% ipython --no-banner

In [1]: import numpy as np

In [2]: np.set_printoptions(suppress=True, linewidth=100)

In [3]: feats = np.array([[6.0, 1.0, 1.0, 1.0, 1.0, 1.0],
   ...:     [1.0, 6.0, 1.0, 1.0, 1.0, 1.0],
   ...:     [1.0, 1.0, 6.0, 1.0, 1.0, 1.0],
   ...:     [1.0, 1.0, 1.0, 6.0, 1.0, 1.0],
   ...:     [1.0, 1.0, 1.0, 1.0, 6.0, 1.0],
   ...:     [1.0, 1.0, 1.0, 1.0, 1.0, 6.0]])

In [4]: vec = np.array([-1, 2, 2, 0, -1, -1])

In [5]: h1 = np.maximum(feats @ vec, 0)

In [6]: feats * (h1 > 1e-9)[:, None]
Out[6]: 
array([[0., 0., 0., 0., 0., 0.],
       [1., 6., 1., 1., 1., 1.],
       [1., 1., 6., 1., 1., 1.],
       [1., 1., 1., 6., 1., 1.],
       [0., 0., 0., 0., 0., 0.],
       [0., 0., 0., 0., 0., 0.]])

In [7]: h1
Out[7]: array([ 0., 11., 11.,  1.,  0.,  0.])

In [8]: np.maximum(feats @ (3 * vec), 0)
Out[8]: array([ 0., 33., 33.,  3.,  0.,  0.])

In [9]: np.flatnonzero(h1 > 1e-9)
Out[9]: array([1, 2, 3])

In [10]: np.round(np.tanh(feats @ vec), 1)
Out[10]: array([-1. ,  1. ,  1. ,  0.8, -1. , -1. ])

In [11]: feats.T @ h1
Out[11]: array([23., 78., 78., 28., 23., 23.])

In [12]: np.trace(feats)
Out[12]: np.float64(36.0)

In [13]: np.round(np.sort(np.abs(np.linalg.eigvals(feats))), 1)
Out[13]: array([ 5.,  5.,  5.,  5.,  5., 11.])

In [14]: feats @ feats
Out[14]: 
array([[41., 16., 16., 16., 16., 16.],
       [16., 41., 16., 16., 16., 16.],
       [16., 16., 41., 16., 16., 16.],
       [16., 16., 16., 41., 16., 16.],
       [16., 16., 16., 16., 41., 16.],
       [16., 16., 16., 16., 16., 41.]])

In [15]: np.allclose(feats @ feats.T, feats.T @ feats)
Out[15]: True

In [16]: A = np.load("out15.npy")

In [17]: A
Out[17]: 
array([[  1,  -1,   1,  -1],
       [  1,   0,   0,   0],
       [  1,   1,   1,   1],
       [  1,   2,   4,   8],
       [  1,   3,   9,  27],
       [  1,   4,  16,  64],
       [  1,   5,  25, 125],
       [  1,   6,  36, 216]])

In [18]: P = A @ np.linalg.solve(A.T @ A, A.T)

In [19]: np.round(P @ A[:, 1], 1) + 0
Out[19]: array([-1.,  0.,  1.,  2.,  3.,  4.,  5.,  6.])

In [20]: P.round(1) + 0
Out[20]: 
array([[ 0.9,  0.2, -0.1, -0.1,  0. ,  0.1,  0.1, -0.1],
       [ 0.2,  0.4,  0.3,  0.2,  0. , -0.1, -0.1,  0.1],
       [-0.1,  0.3,  0.4,  0.3,  0.1, -0.1, -0.1,  0.1],
       [-0.1,  0.2,  0.3,  0.3,  0.2,  0.1,  0. ,  0. ],
       [ 0. ,  0. ,  0.1,  0.2,  0.3,  0.3,  0.2, -0.1],
       [ 0.1, -0.1, -0.1,  0.1,  0.3,  0.4,  0.3, -0.1],
       [ 0.1, -0.1, -0.1,  0. ,  0.2,  0.3,  0.4,  0.2],
       [-0.1,  0.1,  0.1,  0. , -0.1, -0.1,  0.2,  0.9]])

In [21]: np.round(np.diag(P), 1)
Out[21]: array([0.9, 0.4, 0.4, 0.3, 0.3, 0.4, 0.4, 0.9])

In [22]: round(float(np.trace(P)), 1)
Out[22]: 4.0

In [23]: np.allclose(P @ P, P)
Out[23]: True

In [24]: r0 = np.array([-9, 2, 2, -6, 9, 0, 0, -3])

In [25]: E = -2 * np.eye(8) + np.outer(r0, r0)

In [26]: E
Out[26]: 
array([[ 79., -18., -18.,  54., -81.,   0.,   0.,  27.],
       [-18.,   2.,   4., -12.,  18.,   0.,   0.,  -6.],
       [-18.,   4.,   2., -12.,  18.,   0.,   0.,  -6.],
       [ 54., -12., -12.,  34., -54.,   0.,   0.,  18.],
       [-81.,  18.,  18., -54.,  79.,   0.,   0., -27.],
       [  0.,   0.,   0.,   0.,   0.,  -2.,   0.,   0.],
       [  0.,   0.,   0.,   0.,   0.,   0.,  -2.,   0.],
       [ 27.,  -6.,  -6.,  18., -27.,   0.,   0.,   7.]])

In [27]: # 3 blocks once reordered

In [28]: Q, evecs = np.linalg.qr(E[:, :2])[0], np.linalg.qr(E[:, 2:])[0]

In [29]: sv = np.linalg.svd(Q.T @ evecs, compute_uv=False)

In [30]: np.round(np.linalg.norm(Q @ Q.T - evecs @ evecs.T, 2), 1)
Out[30]: np.float64(1.0)

In [31]: M2 = E / np.linalg.norm(E, axis=1, keepdims=True)

In [32]: G = M2 @ M2.T

In [33]: round(float(np.degrees(np.arccos(np.clip(G[0, 2], -1, 1)))), 1)
Out[33]: 176.0

In [34]: G.round(1)
Out[34]: 
array([[ 1., -1., -1.,  1., -1.,  0.,  0.,  1.],
       [-1.,  1.,  1., -1.,  1.,  0.,  0., -1.],
       [-1.,  1.,  1., -1.,  1.,  0.,  0., -1.],
       [ 1., -1., -1.,  1., -1.,  0.,  0.,  1.],
       [-1.,  1.,  1., -1.,  1.,  0.,  0., -1.],
       [ 0.,  0.,  0.,  0.,  0.,  1.,  0.,  0.],
       [ 0.,  0.,  0.,  0.,  0.,  0.,  1.,  0.],
       [ 1., -1., -1.,  1., -1.,  0.,  0.,  1.]])

In [35]: (np.abs(G) > 0.9).astype(int)
Out[35]: 
array([[1, 1, 1, 1, 1, 0, 0, 1],
       [1, 1, 1, 1, 1, 0, 0, 1],
       [1, 1, 1, 1, 1, 0, 0, 1],
       [1, 1, 1, 1, 1, 0, 0, 1],
       [1, 1, 1, 1, 1, 0, 0, 1],
       [0, 0, 0, 0, 0, 1, 0, 0],
       [0, 0, 0, 0, 0, 0, 1, 0],
       [1, 1, 1, 1, 1, 0, 0, 1]])
